% python3 -q
>>> import numpy as np
>>> from numpy import linalg as LA
>>> np.set_printoptions(suppress=True, linewidth=120)
>>> def rd(a):
...     return np.round(a, 3) + 0
... 
>>> A = np.loadtxt("dump.csv", delimiter=",")
>>> A
array([[ 4.247,  2.755,  2.895],
       [-5.718, -3.867, -4.716],
       [-5.488, -4.038, -4.309],
       [ 1.246,  1.121,  1.325],
       [-2.069, -0.832, -2.223],
       [-1.475, -1.197, -1.25 ],
       [ 5.734,  3.933,  4.542],
       [ 3.916,  2.365,  3.088],
       [ 2.483,  1.189,  1.435],
       [ 1.49 ,  0.865,  1.612],
       [ 3.515,  2.974,  3.672],
       [ 6.165,  4.179,  4.495],
       [-3.629, -2.637, -3.217],
       [ 3.036,  2.832,  3.086],
       [ 1.745,  1.381,  1.517],
       [-6.398, -3.554, -4.436]])
>>> C = A[[2, 9]].astype(float)
>>> for _ in range(5):
...     labels = LA.norm(A[:, None] - C, axis=-1).argmin(axis=1)
...     C = np.array([A[labels == j].mean(axis=0) for j in range(2)])
... 
>>> labels
array([1, 0, 0, 1, 0, 0, 1, 1, 1, 1, 1, 1, 0, 1, 1, 0])
>>> print(np.bincount(labels))
[ 6 10]
>>> rd(C[1] - C[0])
array([7.487, 5.047, 6.125])
>>> np.abs(C[1] - C[0]).argmax()
np.int64(0)
>>> rd(C)
array([[-4.129, -2.688, -3.359],
       [ 3.358,  2.359,  2.767]])
>>> q, V = LA.qr(A[:, :1])[0], LA.qr(A[:, 1:])[0]
>>> s = LA.svd(q.T @ V, compute_uv=False)
>>> rd(np.degrees(np.arccos(s.clip(0, 1))))
array([7.194])
>>> print(rd(s))
[0.992]
>>> rd(LA.norm(q @ q.T - V @ V.T, 2))
np.float64(1.0)
>>> LA.cond(A) > 100
np.False_
>>> rd(LA.norm(A, 2) / LA.norm(A))
np.float64(0.997)
>>> np.argsort(-LA.norm(A, axis=0).round(6), kind="stable")[:3]
array([0, 2, 1])
>>> round(np.log10(LA.cond(A)))
1
>>> Y = np.c_[A[:, :1] @ np.array([[-1]]), np.array([0, -1, -6, -8, 0, 7, -1, 7, -2, 6, -4, 2, 9, 0, 4, -5])]
>>> Y
array([[-4.247,  0.   ],
       [ 5.718, -1.   ],
       [ 5.488, -6.   ],
       [-1.246, -8.   ],
       [ 2.069,  0.   ],
       [ 1.475,  7.   ],
       [-5.734, -1.   ],
       [-3.916,  7.   ],
       [-2.483, -2.   ],
       [-1.49 ,  6.   ],
       [-3.515, -4.   ],
       [-6.165,  2.   ],
       [ 3.629,  9.   ],
       [-3.036,  0.   ],
       [-1.745,  4.   ],
       [ 6.398, -5.   ]])
>>> rd(LA.norm(LA.qr(A)[0].T @ Y, axis=0) ** 2 / ((Y ** 2).sum(axis=0) + 1e-12))
array([1.   , 0.148])
>>> rd(LA.lstsq(A, Y[:, 0])[0])
array([-1.,  0.,  0.])
